% python3 -q
>>> import numpy as np
>>> np.set_printoptions(suppress=True, linewidth=140)
>>> def rnd(a):
...     return np.round(a, 2) + 0
... 
>>> A = np.load("arr.npy")
>>> print(rnd(A))
[[-0.14 -0.31  0.42 -0.23  0.18  0.43 -0.08  0.28  0.12  0.19 -0.53  0.07 -0.02 -0.13]
 [-0.1  -0.3   0.29  0.33 -0.13  0.1  -0.22 -0.12  0.28 -0.36  0.18  0.36  0.39  0.31]
 [-0.31  0.05  0.02 -0.15 -0.1  -0.4   0.08 -0.11  0.31 -0.39 -0.42 -0.01 -0.44  0.27]
 [ 0.   -0.47 -0.14  0.07 -0.49  0.16 -0.02  0.17  0.02 -0.01  0.28  0.12 -0.55 -0.25]
 [-0.1  -0.09 -0.2  -0.02 -0.22  0.35 -0.28 -0.7  -0.31 -0.03 -0.3  -0.15  0.01  0.01]
 [-0.22 -0.37 -0.05 -0.43 -0.12 -0.06  0.43 -0.21  0.29  0.15  0.22 -0.33  0.33  0.  ]
 [-0.1  -0.12 -0.16  0.06 -0.16 -0.31 -0.54  0.33  0.05 -0.15 -0.14 -0.43  0.31 -0.31]
 [ 0.22  0.37 -0.04 -0.35 -0.05  0.38 -0.38  0.01  0.52 -0.04  0.25 -0.17 -0.14  0.14]
 [ 0.24  0.    0.16 -0.66 -0.28 -0.21 -0.14  0.07 -0.38 -0.17  0.03  0.36  0.15  0.04]
 [ 0.43  0.13 -0.08  0.13 -0.33 -0.12  0.17 -0.18  0.42  0.17 -0.37  0.28  0.18 -0.37]
 [ 0.   -0.25  0.03 -0.11  0.47 -0.37 -0.4  -0.36  0.16  0.29  0.18  0.23 -0.19 -0.22]
 [ 0.46 -0.17  0.26  0.01  0.28  0.06  0.18 -0.16 -0.03 -0.59  0.04 -0.3  -0.1  -0.32]
 [-0.17  0.28  0.73  0.13 -0.33 -0.15 -0.05 -0.18 -0.07  0.21  0.16 -0.23 -0.11 -0.17]
 [ 0.53 -0.32  0.11  0.12 -0.09 -0.18 -0.08  0.04 -0.04  0.31 -0.14 -0.3  -0.1   0.57]]
>>> rng = np.random.default_rng(17508)
>>> z = rng.permutation(14)
>>> Y = A[:, z] * rng.choice([-1, 1], 14)
>>> print(rnd(Y))
[[ 0.42 -0.31  0.28 -0.13  0.08  0.19 -0.23 -0.07  0.18 -0.14 -0.02  0.53  0.12  0.43]
 [ 0.29 -0.3  -0.12  0.31  0.22 -0.36  0.33 -0.36 -0.13 -0.1   0.39 -0.18  0.28  0.1 ]
 [ 0.02  0.05 -0.11  0.27 -0.08 -0.39 -0.15  0.01 -0.1  -0.31 -0.44  0.42  0.31 -0.4 ]
 [-0.14 -0.47  0.17 -0.25  0.02 -0.01  0.07 -0.12 -0.49  0.   -0.55 -0.28  0.02  0.16]
 [-0.2  -0.09 -0.7   0.01  0.28 -0.03 -0.02  0.15 -0.22 -0.1   0.01  0.3  -0.31  0.35]
 [-0.05 -0.37 -0.21  0.   -0.43  0.15 -0.43  0.33 -0.12 -0.22  0.33 -0.22  0.29 -0.06]
 [-0.16 -0.12  0.33 -0.31  0.54 -0.15  0.06  0.43 -0.16 -0.1   0.31  0.14  0.05 -0.31]
 [-0.04  0.37  0.01  0.14  0.38 -0.04 -0.35  0.17 -0.05  0.22 -0.14 -0.25  0.52  0.38]
 [ 0.16  0.    0.07  0.04  0.14 -0.17 -0.66 -0.36 -0.28  0.24  0.15 -0.03 -0.38 -0.21]
 [-0.08  0.13 -0.18 -0.37 -0.17  0.17  0.13 -0.28 -0.33  0.43  0.18  0.37  0.42 -0.12]
 [ 0.03 -0.25 -0.36 -0.22  0.4   0.29 -0.11 -0.23  0.47  0.   -0.19 -0.18  0.16 -0.37]
 [ 0.26 -0.17 -0.16 -0.32 -0.18 -0.59  0.01  0.3   0.28  0.46 -0.1  -0.04 -0.03  0.06]
 [ 0.73  0.28 -0.18 -0.17  0.05  0.21  0.13  0.23 -0.33 -0.17 -0.11 -0.16 -0.07 -0.15]
 [ 0.11 -0.32  0.04  0.57  0.08  0.31  0.12  0.3  -0.09  0.53 -0.1   0.14 -0.04 -0.18]]
>>> U, _, Vt = np.linalg.svd(A.T @ Y)
>>> print(z)
[ 2  1  7 13  6  9  3 11  4  0 12 10  8  5]
